$ python -q
>>> import numpy as np
>>> import numpy.linalg as la
>>> np.set_printoptions(precision=1, suppress=True, linewidth=100)
>>> def rd(a):
...     return np.round(a, 1) + 0
... 
>>> A = np.loadtxt("run4.csv", delimiter=",")
>>> rd(A)
array([[ 0.8, -0.2, -0.5],
       [-0.2,  0.8, -0.5],
       [-0.5, -0.5, -0.6]])
>>> # orthonormal columns
>>> out = np.array([[7, -8, -4], [-5, 8, -4], [-1, -7, 3]])
>>> print(la.matrix_rank(np.vstack([A, out.T])))
3
>>> la.matrix_rank(A @ out)
np.int64(3)
>>> rd(A @ out)
array([[ 7.2, -4.2, -4.2],
       [-4.8, 11.8, -4.2],
       [-0.5,  4.5,  2.5]])
>>> print(rd(np.einsum("ik,kj->ji", A, out)))
[[ 7.2 -4.8 -0.5]
 [-4.2 11.8  4.5]
 [-4.2 -4.2  2.5]]
>>> rd(np.einsum("ik,kj->ij", A, out))
array([[ 7.2, -4.2, -4.2],
       [-4.8, 11.8, -4.2],
       [-0.5,  4.5,  2.5]])
>>> rd(np.einsum("ij,ij->i", A, A))
array([1., 1., 1.])
>>> def softmax(z):
...     e = np.exp(z - z.max(axis=-1, keepdims=True))
...     return e / e.sum(axis=-1, keepdims=True)
... 
>>> rd(softmax(10 * A[0]))
array([1., 0., 0.])
>>> softmax(A).sum(axis=1)
array([1., 1., 1.])
>>> rd(softmax(A[0]))
array([0.6, 0.2, 0.2])
>>> scores = A @ A.T / np.sqrt(3)
>>> print(rd(softmax(scores)[0] @ A))
[ 0.2  0.  -0.6]
>>> print(softmax(scores).round(6).argmax(axis=1))
[0 1 2]
>>> W0 = np.loadtxt("data.csv", delimiter=",")
>>> print(W0)
[[ 8.  0.  1.]
 [ 8.  0. 10.]
 [ 0.  0.  0.]
 [ 0.  0.  1.]
 [ 5.  1. 10.]
 [ 5.  0.  4.]
 [ 8.  0.  7.]
 [ 8.  0.  1.]
 [ 0.  0.  1.]
 [ 8.  0. 10.]
 [ 2.  0.  0.]
 [ 8.  0.  4.]
 [ 8.  1. 13.]
 [ 0.  0.  0.]
 [ 0.  0.  0.]]
>>> Xs = (W0 - W0.mean(axis=0)) / W0.std(axis=0)
>>> np.argwhere(np.abs(Xs) > 2)
array([[ 4,  1],
       [12,  1]])
>>> c = la.lstsq(np.delete(Xs, 1, axis=1), Xs[:, 1])[0]
>>> rd(1 - np.var(Xs[:, 1] - np.delete(Xs, 1, axis=1) @ c))
np.float64(0.5)
>>> rd(c)
array([-0.4,  0.9])
>>> feats = np.load("layer1.npy")
>>> feats
array([[-1,  2,  2,  2,  2],
       [ 2, -1,  2,  2,  2],
       [ 2,  2, -1,  2,  2],
       [ 2,  2,  2, -1,  2],
       [ 2,  2,  2,  2, -1]])
>>> rng = np.random.default_rng(4031)
>>> out = feats + rng.integers(-2, 3, (5, 1)) @ rng.integers(-2, 3, (1, 5))
>>> out
array([[ 3,  6, -2,  4,  0],
       [ 0, -3,  4,  1,  3],
       [-2, -2,  3,  0,  4],
       [ 0,  0,  4, -2,  3],
       [ 6,  6, -2,  4, -3]])
>>> out - feats
array([[ 4,  4, -4,  2, -2],
       [-2, -2,  2, -1,  1],
       [-4, -4,  4, -2,  2],
       [-2, -2,  2, -1,  1],
       [ 4,  4, -4,  2, -2]])
>>> rd(la.svd(out - feats, compute_uv=False))
array([14.,  0.,  0.,  0.,  0.])
>>> np.abs(out - feats).sum(axis=1)
array([16,  8, 16,  8, 16])
